In [1]: import numpy as np

In [2]: np.set_printoptions(suppress=True, linewidth=160)

In [3]: def tidy(a):
   ...:     return np.round(a, 2) + 0
   ...: 

In [4]: M = np.array([[0.09, 0.0], [0.11, 0.0], [0.02, 0.0]])

In [5]: # looks like rank 1

In [6]: U, sigma, vt = np.linalg.svd(M)

In [7]: print(tidy(sigma))
[0.14 0.  ]

In [8]: Y = U[:, :1] @ np.diag(sigma[:1]) @ vt[:1]

In [9]: print(np.linalg.matrix_rank(Y))
1

In [10]: print(tidy(M.T @ M))
[[0.02 0.  ]
 [0.   0.  ]]

In [11]: print(np.linalg.matrix_rank(M))
1

In [12]: print(tidy(np.linalg.norm(M)))
0.14

In [13]: Q, _ = np.linalg.qr(np.array([[0.7, 0.9, 0.9],
    ...:     [0.5, -0.6, -0.4],
    ...:     [-0.3, -0.5, 0.1],
    ...:     [-2.7, 1.9, -0.5]]))

In [14]: A = Q @ Q.T

In [15]: print(tidy(A))
[[ 0.85 -0.29 -0.19 -0.07]
 [-0.29  0.42 -0.37 -0.14]
 [-0.19 -0.37  0.76 -0.09]
 [-0.07 -0.14 -0.09  0.97]]

In [16]: # symmetric

In [17]: x = np.array([-1, 8, 1, 8])

In [18]: print(tidy(np.eye(4) - A))
[[0.15 0.29 0.19 0.07]
 [0.29 0.58 0.37 0.14]
 [0.19 0.37 0.24 0.09]
 [0.07 0.14 0.09 0.03]]

In [19]: print(tidy((x - A @ x) @ (A @ x)))
0.0

In [20]: print(tidy(A @ A @ x))
[-3.96  2.19 -2.76  6.58]

In [21]: print(tidy(A @ x))
[-3.96  2.19 -2.76  6.58]

In [22]: E = np.array([[4.0, 1.0, 0.0, 0.0],
    ...:     [0.0, 4.0, 1.0, 0.0],
    ...:     [0.0, 0.0, 4.0, 1.0],
    ...:     [0.0, 0.0, 0.0, 4.0]])

In [23]: # triangular, det is the product of the diagonal

In [24]: print(E.shape)
(4, 4)

In [25]: np.linalg.rank(E)
AttributeError: module 'numpy.linalg' has no attribute 'rank'


In [26]: print(np.abs(E).max())
4.0

In [27]: print(tidy(np.linalg.norm(E)))
8.19

In [28]: print(np.linalg.matrix_rank(E))
4

In [29]: print(E.sum(axis=0))
[4. 5. 5. 5.]

In [30]: print(np.diff(E, axis=0))
[[-4.  3.  1.  0.]
 [ 0. -4.  3.  1.]
 [ 0.  0. -4.  3.]]

In [31]: print(np.count_nonzero(E))
7

In [32]: E[4]
IndexError: index 4 is out of bounds for axis 0 with size 4


In [33]: print(E.sum(axis=1))
[5. 5. 5. 4.]

In [34]: print(E - E[0])
[[ 0.  0.  0.  0.]
 [-4.  3.  1.  0.]
 [-4. -1.  4.  1.]
 [-4. -1.  0.  4.]]

In [35]: rng = np.random.default_rng(29547)

In [36]: arr = rng.normal(size=(20, 3))

In [37]: arr = 10 * arr / np.linalg.norm(arr, axis=1, keepdims=True)

In [38]: print(tidy(arr))
[[ 0.31  9.25  3.79]
 [ 2.7   7.03  6.58]
 [-8.92  3.74  2.54]
 [ 9.95  0.94  0.27]
 [-8.5   1.12  5.15]
 [-2.89  7.01 -6.52]
 [-2.96  6.04  7.4 ]
 [-3.31  6.85 -6.49]
 [ 9.92 -1.16  0.39]
 [-9.57 -2.84 -0.59]
 [-6.33  0.51 -7.72]
 [-8.48 -3.29  4.15]
 [ 3.78 -7.84 -4.92]
 [ 4.27 -8.4   3.33]
 [-4.88  7.21  4.93]
 [ 9.23  0.79 -3.78]
 [-8.49 -1.52  5.06]
 [-0.92  9.84 -1.53]
 [ 1.62 -8.95  4.15]
 [-2.66  5.38  8.  ]]

In [39]: dist = np.linalg.norm(arr[:, None] - arr[None], axis=-1)

In [40]: print(dist.shape)
(20, 20)

In [41]: print(np.unravel_index(dist.round(6).argmax(), dist.shape))
(np.int64(12), np.int64(14))

In [42]: print(dist[3].round(6).argsort(kind="stable")[:4])
[ 3  8 15 13]

In [43]: print(dist.mean(axis=1).argmax())
12

In [44]: Y = np.c_[arr[:, :2] @ np.array([[0, 2], [-3, -2]]), np.array([1, 2, 1, 2, 2, 1, 1, 3, 2, 2, 2, 1, 0, 2, 2, 3, 3, 1, 0, 0])]

In [45]: print(tidy(Y))
[[-27.74 -17.88   1.  ]
 [-21.1   -8.67   2.  ]
 [-11.22 -25.32   1.  ]
 [ -2.82  18.03   2.  ]
 [ -3.37 -19.24   2.  ]
 [-21.04 -19.81   1.  ]
 [-18.12 -18.     1.  ]
 [-20.55 -20.32   3.  ]
 [  3.48  22.17   2.  ]
 [  8.52 -13.46   2.  ]
 [ -1.54 -13.69   2.  ]
 [  9.87 -10.38   1.  ]
 [ 23.53  23.25   0.  ]
 [ 25.21  25.36   2.  ]
 [-21.62 -24.17   2.  ]
 [ -2.38  16.87   3.  ]
 [  4.56 -13.95   3.  ]
 [-29.52 -21.51   1.  ]
 [ 26.86  21.15   0.  ]
 [-16.13 -16.08   0.  ]]

In [46]: print(tidy(np.linalg.norm(Y - arr @ np.linalg.lstsq(arr, Y)[0], axis=0)))
[0.   0.   7.68]

In [47]: print(tidy(np.linalg.lstsq(arr, Y[:, 0])[0]))
[ 0. -3.  0.]

In [48]: mat = np.load("case15.npy")

In [49]: print(tidy(mat))
[[-0.73 -0.42 -0.35 -0.4 ]
 [ 0.64 -0.18 -0.51 -0.54]
 [-0.21  0.87 -0.11 -0.43]
 [-0.06  0.18 -0.78  0.6 ]]

In [50]: # columns are unit length and at right angles

In [51]: Y = mat / np.sqrt((mat ** 2).mean(axis=1, keepdims=True))

In [52]: print(np.linalg.matrix_rank(Y) == np.linalg.matrix_rank(mat))
True

In [53]: print(tidy(np.linalg.norm(Y, axis=1)))
[2. 2. 2. 2.]

In [54]: Y = np.array([[1, 0], [3, 1], [3, 2]])

In [55]: data = np.tile(Y, (2, 3))

In [56]: print(data)
[[1 0 1 0 1 0]
 [3 1 3 1 3 1]
 [3 2 3 2 3 2]
 [1 0 1 0 1 0]
 [3 1 3 1 3 1]
 [3 2 3 2 3 2]]

In [57]: U, sigma, vt = np.linalg.svd(data)

In [58]: evecs = vt[:(sigma > 1e-8).sum()]

In [59]: x = data[1] + 4 * data[4] + rng.integers(2) * np.eye(6)[4]

In [60]: print(x)
[15.  5. 15.  5. 16.  5.]

In [61]: print(np.linalg.matrix_rank(np.vstack([data, x])))
3

In [62]: print(np.allclose(evecs.T @ evecs @ x, x))
False

In [63]: print(tidy(np.diag(evecs.T @ evecs)))
[0.33 0.33 0.33 0.33 0.33 0.33]

In [64]: print(tidy(np.linalg.norm(x - evecs.T @ evecs @ x)))
0.82

In [65]: rk = np.linalg.matrix_rank(data)

In [66]: print(rk)
2

In [67]: null = np.linalg.svd(data)[2][rk:].T

In [68]: print(tidy(data @ null))
[[0. 0. 0. 0.]
 [0. 0. 0. 0.]
 [0. 0. 0. 0.]
 [0. 0. 0. 0.]
 [0. 0. 0. 0.]
 [0. 0. 0. 0.]]

In [69]: print([int(np.linalg.matrix_rank(np.delete(data, i, axis=0))) for i in range(6)])
[2, 2, 2, 2, 2, 2]

In [70]: print([int(np.linalg.matrix_rank(data[:, :j + 1])) for j in range(6)])
[1, 2, 2, 2, 2, 2]

In [71]: print([int(np.linalg.matrix_rank(data[:i])) for i in range(1, len(data) + 1)])
[1, 2, 2, 2, 2, 2]

In [72]: f = np.array([1, 0])

In [73]: print(np.polyval(f, data[5]))
[3 2 3 2 3 2]

In [74]: Y = data + rng.integers(-2, 3, (6, 2)) @ rng.integers(-2, 3, (2, 6))

In [75]: print(Y)
[[-1 -2  5  4  1 -2]
 [ 2 -2 -1  1  3  4]
 [ 1 -2  1  4  3  4]
 [ 2  3  5  0  1 -3]
 [ 2 -2 -1  1  3  4]
 [ 4  5  7  2  3 -1]]

In [76]: print(Y - data)
[[-2 -2  4  4  0 -2]
 [-1 -3 -4  0  0  3]
 [-2 -4 -2  2  0  2]
 [ 1  3  4  0  0 -3]
 [-1 -3 -4  0  0  3]
 [ 1  3  4  0  0 -3]]

In [77]: print(np.linalg.matrix_rank(Y - data, tol=1e-8))
2

In [78]: print(tidy(np.trace(np.linalg.pinv(Y) @ Y)))
4.0

In [79]: print(tidy(Y @ np.linalg.pinv(Y) @ Y))
[[-1. -2.  5.  4.  1. -2.]
 [ 2. -2. -1.  1.  3.  4.]
 [ 1. -2.  1.  4.  3.  4.]
 [ 2.  3.  5.  0.  1. -3.]
 [ 2. -2. -1.  1.  3.  4.]
 [ 4.  5.  7.  2.  3. -1.]]

In [80]: print(np.unique(Y.round(6), axis=0).shape)
(5, 6)

In [81]: print(np.abs(np.diag(np.linalg.qr(Y)[1])) > 1e-9)
[ True  True  True  True False False]

In [82]: np.linalg.inv(Y)
LinAlgError: Singular matrix


In [83]: print(np.allclose(Y[:-1].T @ np.linalg.lstsq(Y[:-1].T, Y[-1])[0], Y[-1]))
True

In [84]: print(np.linalg.lstsq(Y[:-1].T, Y[-1])[2])
4

In [85]: J = np.array([[-5, 0, -1], [-6, -1, 5], [8, -2, 14]])

In [86]: print(J)
[[-5  0 -1]
 [-6 -1  5]
 [ 8 -2 14]]

In [87]: U, sigma, vt = np.linalg.svd(J)

In [88]: evecs = vt[:(sigma > 1e-8).sum()]

In [89]: x = J[2] + 2 * J[1] + rng.integers(2) * np.eye(3)[1]

In [90]: print(x)
[-4. -4. 24.]

In [91]: print(tidy(np.diag(evecs.T @ evecs)))
[1.   0.03 0.97]

In [92]: print(np.allclose(evecs.T @ evecs @ x, x))
True

In [93]: print(tidy(np.linalg.norm(x - evecs.T @ evecs @ x)))
0.0

In [94]: print(np.linalg.matrix_rank(np.vstack([J, x])))
2

In [95]: Y = J + rng.integers(-2, 3, (3, 2)) @ rng.integers(-2, 3, (2, 3))

In [96]: print(Y)
[[ -3   2   1]
 [-10  -2   4]
 [  8  -3  13]]

In [97]: print(Y - J)
[[ 2  2  2]
 [-4 -1 -1]
 [ 0 -1 -1]]

In [98]: print(np.linalg.matrix_rank(J, rtol=0.1))
2

In [99]: print(tidy(np.linalg.norm(J, 2) / np.linalg.norm(J)))
0.89

In [100]: print(np.linalg.cond(J) > 100)
True

In [101]: print([round(float(x), 2) for x in np.linalg.svd(J, compute_uv=False)[:3]])
[16.65, 8.65, 0.0]

In [102]: print(np.linalg.lstsq(J[:-1].T, J[-1])[2])
2

In [103]: print(np.unique(J.round(6), axis=0).shape)
(3, 3)

In [104]: print(tidy(np.trace(np.linalg.pinv(J) @ J)))
2.0

In [105]: np.linalg.inv(J)
LinAlgError: Singular matrix


In [106]: print(tidy(J @ np.linalg.pinv(J) @ J))
[[-5.  0. -1.]
 [-6. -1.  5.]
 [ 8. -2. 14.]]

In [107]: m1 = np.diag(20 * np.array([3, 3, -8])) + np.array([[0, 2, -3], [0, 1, 1], [3, -3, 3]])

In [108]: print(m1)
[[  60    2   -3]
 [   0   61    1]
 [   3   -3 -157]]

In [109]: print(tidy(np.poly(m1)))
[     1.     36. -15325. 573885.]

In [110]: print(tidy(np.linalg.det(m1.T)))
-573885.0

In [111]: print(tidy(np.linalg.eigvals(m1).sum().real))
-36.0

In [112]: print(tidy(np.linalg.eigvals(m1)))
[-156.94   59.93   61.01]

In [113]: print(np.einsum("ij,ji->", m1, m1))
31946

In [114]: U, sigma, vt = np.linalg.svd(m1, full_matrices=False)

In [115]: print(tidy(np.sqrt((sigma ** 2).sum())), tidy(np.linalg.norm(m1)))
178.89 178.89

In [116]: print((sigma > 1e-8).sum())
3

In [117]: print(U.shape, sigma.shape, vt.shape)
(3, 3) (3,) (3, 3)

In [118]: print(tidy(np.cumsum(sigma ** 2) / np.sum(sigma ** 2)))
[0.77 0.89 1.  ]

In [119]: print(tidy(np.abs(vt[0])))
[0.03 0.02 1.  ]

In [120]: print(tidy(U.T @ m1 @ vt.T))
[[157.14   0.     0.  ]
 [  0.    61.63   0.  ]
 [  0.     0.    59.26]]

In [121]: print(tidy(sigma))
[157.14  61.63  59.26]

In [122]: print(np.abs(U[:, 0]).round(6).argmax())
2

In [123]: C = arr[[9, 4]].astype(float)

In [124]: for _ in range(5):
     ...:     z = np.linalg.norm(arr[:, None] - C, axis=-1).argmin(axis=1)
     ...:     C = np.array([arr[z == j].mean(axis=0) for j in range(2)])
     ...: 

In [125]: print(z)
[1 1 1 0 1 0 1 0 0 1 0 1 0 0 1 0 1 1 0 1]

In [126]: print(np.abs(C[1] - C[0]).argmax())
0

In [127]: print(tidy(C[1] - C[0]))
[-7.68  4.95  6.5 ]

In [128]: U, sigma, vt = np.linalg.svd(A)

In [129]: evecs = vt[:(sigma > 1e-8).sum()]

In [130]: x = A[3] + -3 * A[1] + rng.integers(2) * np.eye(4)[1]

In [131]: print(tidy(x))
[ 0.81 -0.41  1.03  1.39]

In [132]: print(tidy(np.linalg.norm(x - evecs.T @ evecs @ x)))
0.76

In [133]: print(tidy(np.diag(evecs.T @ evecs)))
[0.85 0.42 0.76 0.97]

In [134]: print(tidy(evecs.T @ evecs))
[[ 0.85 -0.29 -0.19 -0.07]
 [-0.29  0.42 -0.37 -0.14]
 [-0.19 -0.37  0.76 -0.09]
 [-0.07 -0.14 -0.09  0.97]]

In [135]: print(np.allclose(evecs.T @ evecs @ x, x))
False

In [136]: print(np.linalg.matrix_rank(np.vstack([A, x])))
4

In [137]: f = np.array([8, 9, 0])

In [138]: Y = m1 + np.outer(f, np.eye(3)[2])

In [139]: print(np.linalg.matrix_rank(np.linalg.inv(Y) - np.linalg.inv(m1), tol=1e-8))
1

In [140]: print(np.linalg.matrix_rank(Y - m1))
1
